$ python3 -q
>>> import numpy as np
>>> np.set_printoptions(precision=2, suppress=True, linewidth=160)
>>> def rd(a):
...     return np.round(a, 2) + 0
... 
>>> F = np.load("case9.npy")
>>> F
array([[0, 1, 0, 1],
       [2, 2, 2, 2],
       [0, 1, 0, 1],
       [2, 2, 2, 2]])
>>> # rank 2
>>> w1 = np.array([[1, 4, 1, 2, 0, 7],
...     [2, 7, 6, 8, 6, 3],
...     [9, 3, 8, 0, 8, 6],
...     [5, 7, 8, 8, 8, 1]])
>>> coef = np.array([3, -4, -8, -5, -4, -7])
>>> hid = np.maximum(F @ w1 + coef, 0)
>>> (hid > 0).astype(int)
array([[1, 1, 1, 1, 1, 0],
       [1, 1, 1, 1, 1, 1],
       [1, 1, 1, 1, 1, 0],
       [1, 1, 1, 1, 1, 1]])
>>> np.linalg.matrix_rank(hid)
np.int64(2)
>>> (hid > 0).mean(axis=0)
array([1. , 1. , 1. , 1. , 1. , 0.5])
>>> hid
array([[10, 10,  6, 11, 10,  0],
       [37, 38, 38, 31, 40, 27],
       [10, 10,  6, 11, 10,  0],
       [37, 38, 38, 31, 40, 27]])
>>> basis = np.array([[0, 5, 2],
...     [-2, 2, 2],
...     [5, -5, -3],
...     [1, 5, 0],
...     [5, -3, -1],
...     [-3, 2, 3]])
>>> hid @ basis
array([[ 71,  65,  12],
       [264, 160,  77],
       [ 71,  65,  12],
       [264, 160,  77]])
>>> (hid @ basis).round(6).argmax(axis=1)
array([0, 0, 0, 0])
>>> x0 = np.array([-2, 0, -2, 0])
>>> (F @ x0).argmax()
np.int64(0)
>>> F @ np.eye(4)[0]
array([0., 2., 0., 2.])
>>> np.linalg.norm(F @ x0) <= np.linalg.norm(F, 2) * np.linalg.norm(x0) + 1e-9
np.True_
>>> F @ x0
array([ 0, -8,  0, -8])
>>> np.einsum("ij,j->i", F, x0)
array([ 0, -8,  0, -8])
>>> G = F.T @ F
>>> rd(np.linalg.svd(F, compute_uv=False) ** 2)
array([34.12,  1.88,  0.  ,  0.  ])
>>> np.allclose(G, G.T)
True
>>> (F @ F.T).shape
(4, 4)
>>> G
array([[ 8,  8,  8,  8],
       [ 8, 10,  8, 10],
       [ 8,  8,  8,  8],
       [ 8, 10,  8, 10]])
>>> np.linalg.matrix_rank(G)
np.int64(2)
>>> U, s, VT = np.linalg.svd(F)
>>> evecs = VT[:(s > 1e-8).sum()]
>>> rng = np.random.default_rng(28)
>>> x0 = F[1] + -3 * F[0] + rng.integers(2) * np.eye(4)[2]
>>> x0
array([ 2., -1.,  3., -1.])
>>> np.linalg.matrix_rank(np.vstack([F, x0]))
np.int64(3)
>>> np.allclose(evecs.T @ evecs @ x0, x0)
False
>>> rk = np.linalg.matrix_rank(F)
>>> rk
np.int64(2)
>>> N = np.linalg.svd(F)[2][rk:].T
>>> rd(F @ N)
array([[0., 0.],
       [0., 0.],
       [0., 0.],
       [0., 0.]])
>>> rd(N @ N.T)
array([[ 0.5,  0. , -0.5,  0. ],
       [ 0. ,  0.5,  0. , -0.5],
       [-0.5,  0. ,  0.5,  0. ],
       [ 0. , -0.5,  0. ,  0.5]])
>>> np.linalg.matrix_rank(F.T @ F), np.linalg.matrix_rank(F @ F.T)
(np.int64(2), np.int64(2))
>>> [int(np.linalg.matrix_rank(np.delete(F, i, axis=0))) for i in range(4)]
[2, 2, 2, 2]
>>> E = np.load("mat.npy")
>>> E
array([[207,  15, -91,  60],
       [ 15, 206, -13, -39],
       [-91, -13, 210, -21],
       [ 60, -39, -21,  74]])
>>> proj = np.triu(np.array([[1, -3, 0, 2], [-4, 4, 4, -2], [-3, 4, 5, 2], [5, -5, 4, 2]]), 1) + np.eye(4)
>>> B = proj @ E @ np.linalg.inv(proj)
>>> np.linalg.matrix_rank(B)
np.int64(4)
>>> B
array([[   282.,    165.,   -754.,   1599.],
       [  -469.,  -1175.,   5569., -12821.],
       [    29.,     -4.,    184.,   -307.],
       [    60.,    141.,   -585.,   1406.]])
>>> np.trace(B), np.trace(E)
(np.float64(697.0), np.int64(697))
